In [1]: import numpy as np

In [2]: np.set_printoptions(precision=3, suppress=True, linewidth=100)

In [3]: K = np.loadtxt("case4.csv", delimiter=",")

In [4]: print(K)
[[ 7. -2. -4.  4.  6. -4.  2. -2.  6.  2. -4.]
 [-2.  4.  2. -2. -3.  2. -1.  1. -3. -1.  2.]
 [-4.  2.  7. -4. -6.  4. -2.  2. -6. -2.  4.]
 [ 4. -2. -4.  7.  6. -4.  2. -2.  6.  2. -4.]
 [ 6. -3. -6.  6. 12. -6.  3. -3.  9.  3. -6.]
 [-4.  2.  4. -4. -6.  7. -2.  2. -6. -2.  4.]
 [ 2. -1. -2.  2.  3. -2.  4. -1.  3.  1. -2.]
 [-2.  1.  2. -2. -3.  2. -1.  4. -3. -1.  2.]
 [ 6. -3. -6.  6.  9. -6.  3. -3. 12.  3. -6.]
 [ 2. -1. -2.  2.  3. -2.  1. -1.  3.  4. -2.]
 [-4.  2.  4. -4. -6.  4. -2.  2. -6. -2.  7.]]

In [5]: left, sig, Vh = np.linalg.svd(K)

In [6]: print(np.argmax(sig[:-1] / (sig[1:] + 1e-6)) + 1)
1

In [7]: print(sig)
[45.  3.  3.  3.  3.  3.  3.  3.  3.  3.  3.]

In [8]: other = left[:, :1] @ np.diag(sig[:1]) @ Vh[:1]

In [9]: print(round(np.abs(K - other).max(), 3))
2.929

In [10]: print(other)
[[ 4.286 -2.143 -4.286  4.286  6.429 -4.286  2.143 -2.143  6.429  2.143 -4.286]
 [-2.143  1.071  2.143 -2.143 -3.214  2.143 -1.071  1.071 -3.214 -1.071  2.143]
 [-4.286  2.143  4.286 -4.286 -6.429  4.286 -2.143  2.143 -6.429 -2.143  4.286]
 [ 4.286 -2.143 -4.286  4.286  6.429 -4.286  2.143 -2.143  6.429  2.143 -4.286]
 [ 6.429 -3.214 -6.429  6.429  9.643 -6.429  3.214 -3.214  9.643  3.214 -6.429]
 [-4.286  2.143  4.286 -4.286 -6.429  4.286 -2.143  2.143 -6.429 -2.143  4.286]
 [ 2.143 -1.071 -2.143  2.143  3.214 -2.143  1.071 -1.071  3.214  1.071 -2.143]
 [-2.143  1.071  2.143 -2.143 -3.214  2.143 -1.071  1.071 -3.214 -1.071  2.143]
 [ 6.429 -3.214 -6.429  6.429  9.643 -6.429  3.214 -3.214  9.643  3.214 -6.429]
 [ 2.143 -1.071 -2.143  2.143  3.214 -2.143  1.071 -1.071  3.214  1.071 -2.143]
 [-4.286  2.143  4.286 -4.286 -6.429  4.286 -2.143  2.143 -6.429 -2.143  4.286]]

In [11]: print(np.round(np.linalg.norm(K - other, 2), 3), round(float(sig[1]), 3))
3.0 3.0

In [12]: ev, V = np.linalg.eigh(other)

In [13]: print((ev > 1e-8).sum(), (ev < -1e-8).sum())
1 0

In [14]: print(np.abs(V[:, -1]).round(6).argmax())
4

In [15]: print(ev.round(3) + 0)
[ 0.  0.  0.  0.  0.  0.  0.  0.  0.  0. 45.]

In [16]: print(np.unique(ev.round(6) + 0, return_counts=True)[1])
[10  1]

In [17]: print(np.round(np.linalg.svd(other, compute_uv=False), 3) + 0)
[45.  0.  0.  0.  0.  0.  0.  0.  0.  0.  0.]

In [18]: print(np.round(V.T @ V, 3) + 0)
[[1. 0. 0. 0. 0. 0. 0. 0. 0. 0. 0.]
 [0. 1. 0. 0. 0. 0. 0. 0. 0. 0. 0.]
 [0. 0. 1. 0. 0. 0. 0. 0. 0. 0. 0.]
 [0. 0. 0. 1. 0. 0. 0. 0. 0. 0. 0.]
 [0. 0. 0. 0. 1. 0. 0. 0. 0. 0. 0.]
 [0. 0. 0. 0. 0. 1. 0. 0. 0. 0. 0.]
 [0. 0. 0. 0. 0. 0. 1. 0. 0. 0. 0.]
 [0. 0. 0. 0. 0. 0. 0. 1. 0. 0. 0.]
 [0. 0. 0. 0. 0. 0. 0. 0. 1. 0. 0.]
 [0. 0. 0. 0. 0. 0. 0. 0. 0. 1. 0.]
 [0. 0. 0. 0. 0. 0. 0. 0. 0. 0. 1.]]

In [19]: print(np.abs(V[:, -1]))
[0.309 0.154 0.309 0.309 0.463 0.309 0.154 0.154 0.463 0.154 0.309]

In [20]: vec = np.array([-4, 8, 0, -2, -8, -5, -7, -1, -5, -2, 9])

In [21]: print((K @ vec).argmax())
10

In [22]: print(K @ np.eye(11)[10])
[-4.  2.  4. -4. -6.  4. -2.  2. -6. -2.  7.]

In [23]: print(np.linalg.norm(K @ vec) <= np.linalg.norm(K, 2) * np.linalg.norm(vec) + 1e-9)
True

In [24]: print(K @ vec)
[-162.   99.  150. -156. -249.  135.  -96.   72. -240.  -81.  177.]

In [25]: print(K @ (2 * vec))
[-324.  198.  300. -312. -498.  270. -192.  144. -480. -162.  354.]

In [26]: r0 = np.array([3, 2, 1, 1, 2, 0, 3, 2, 0, 3, 3])

In [27]: other = K + np.outer(r0, np.eye(11)[1])

In [28]: print(round(float(np.linalg.det(other) / np.linalg.det(K)), 3), round(float(1 + np.linalg.solve(K, r0)[1]), 3))
1.726 1.726

In [29]: print(np.linalg.matrix_rank(other - K))
1

In [30]: print(other)
[[ 7.  1. -4.  4.  6. -4.  2. -2.  6.  2. -4.]
 [-2.  6.  2. -2. -3.  2. -1.  1. -3. -1.  2.]
 [-4.  3.  7. -4. -6.  4. -2.  2. -6. -2.  4.]
 [ 4. -1. -4.  7.  6. -4.  2. -2.  6.  2. -4.]
 [ 6. -1. -6.  6. 12. -6.  3. -3.  9.  3. -6.]
 [-4.  2.  4. -4. -6.  7. -2.  2. -6. -2.  4.]
 [ 2.  2. -2.  2.  3. -2.  4. -1.  3.  1. -2.]
 [-2.  3.  2. -2. -3.  2. -1.  4. -3. -1.  2.]
 [ 6. -3. -6.  6.  9. -6.  3. -3. 12.  3. -6.]
 [ 2.  2. -2.  2.  3. -2.  1. -1.  3.  4. -2.]
 [-4.  5.  4. -4. -6.  4. -2.  2. -6. -2.  7.]]

In [31]: print(np.linalg.matrix_rank(np.linalg.inv(other) - np.linalg.inv(K), tol=1e-8))
1

In [32]: vec = np.ones(11)

In [33]: for _ in range(5):
    ...:     vec = K @ vec
    ...:     vec /= np.linalg.norm(vec)
    ...:     print(round(vec @ K @ vec, 3))
    ...: 
40.37
44.977
45.0
45.0
45.0

In [34]: print(round(np.linalg.eigvalsh(K)[-1], 3))
45.0

In [35]: print(vec)
[ 0.309 -0.154 -0.309  0.309  0.463 -0.309  0.154 -0.154  0.463  0.154 -0.309]

In [36]: arr = np.loadtxt("arr.csv", delimiter=",")

In [37]: print(arr)
[[-1. -3. -1. -3. -1. -3.]
 [ 2.  2.  2.  2.  2.  2.]
 [ 0. -1.  0. -1.  0. -1.]
 [-1. -3. -1. -3. -1. -3.]
 [ 2.  2.  2.  2.  2.  2.]
 [ 0. -1.  0. -1.  0. -1.]]

In [38]: # columns 0 and 2 are equal

In [39]: left, sig, Vh = np.linalg.svd(arr)

In [40]: print(np.argmax(sig[:-1] / (sig[1:] + 1e-6)) + 1)
2

In [41]: other = left[:, :2] @ np.diag(sig[:2]) @ Vh[:2]

In [42]: print(np.linalg.matrix_rank(other))
2

In [43]: print(np.round(np.linalg.norm(arr - other, 2), 3), round(sig[2], 3))
0.0 0.0

In [44]: print(np.linalg.matrix_rank(arr, rtol=0.05))
2
